$ python -q
>>> import numpy as np
>>> from numpy import linalg as LA
>>> np.set_printoptions(precision=1, suppress=True, linewidth=200, legacy="1.25")
>>> E = np.loadtxt("w.csv", delimiter=",")
>>> E.round(1) + 0
array([[-12.6,   5. ,  -3.4,  10.2,   1.8, -28.6,  -6.7,   5.6,   0.8,  -9.1,  28.6,  21.9],
       [ -8.5,   2. ,  -1.6,   5.3,   1.2, -18.6,  -3.3,   4.2,   2.6,  -6.5,  18.6,  15.4],
       [ -6.4,   0.7,  -0.9,   3. ,   1.1, -13.6,  -1.7,   3.5,   3.2,  -5.2,  13.6,  11.9],
       [ -5.7,   0.3,  -0.7,   2.3,   1. , -12.1,  -1.3,   3.2,   3.2,  -4.8,  12.1,  10.8],
       [ -4.9,  -0.1,  -0.4,   1.6,   1. , -10.3,  -0.9,   2.9,   3.3,  -4.2,  10.3,   9.4],
       [ -3.4,  -0.9,  -0.1,   0.3,   1. ,  -6.8,  -0.1,   2.2,   3.1,  -3.3,   6.8,   6.7],
       [ -1.1,  -1.2,   0.1,  -0.8,   0.9,  -2.1,   0.3,   0.9,   1.8,  -1.6,   2.1,   2.3],
       [ -0.1,  -0.2,   0. ,  -0.1,   0.1,  -0.1,   0. ,   0.1,   0.1,  -0.2,   0.1,   0.1],
       [  0. ,   0. ,   0. ,   0. ,   0. ,   0. ,   0. ,   0. ,   0. ,   0. ,   0. ,   0. ],
       [  0. ,   0. ,   0. ,   0. ,   0. ,   0. ,   0. ,   0. ,   0. ,   0. ,   0. ,   0. ],
       [  0.1,   0.3,   0. ,   0.2,  -0.3,   0.2,   0. ,  -0.1,  -0.2,   0.3,  -0.2,  -0.2],
       [  0.1,   0.5,   0. ,   0.3,  -0.5,   0.3,   0.1,  -0.1,  -0.2,   0.5,  -0.3,  -0.2],
       [  0.3,   1.5,   0.3,   0.7,  -2.1,   1. ,   0.6,  -0.2,  -0.1,   1.7,  -1. ,  -0.4],
       [  0.4,   1.6,   0.4,   0.7,  -2.3,   1.1,   0.7,  -0.2,   0. ,   1.9,  -1.1,  -0.4],
       [  0.9,   2.9,   1.8,   0.1,  -6.5,   3.7,   3.6,   0. ,   2.6,   4.7,  -3.7,   0. ],
       [  0.9,   2.9,   1.8,   0.1,  -6.6,   3.7,   3.6,   0. ,   2.7,   4.7,  -3.7,   0. ],
       [  2.2,   3.4,   4.8,  -2.8, -13. ,   9.3,   9.6,   0.6,   8.8,   9. ,  -9.3,   0.3],
       [  2.4,   3.4,   5.1,  -3.2, -13.6,   9.9,  10.2,   0.6,   9.4,   9.4,  -9.9,   0.4]])
>>> LA.lstsq(E[:-1].T, E[-1])[2]
3
>>> np.unique(E.round(6), axis=0).shape
(18, 12)
>>> try:
...     LA.inv(E)
... except LA.LinAlgError as e:
...     print("failed:", e)
... 
failed: Last 2 dimensions of the array must be square
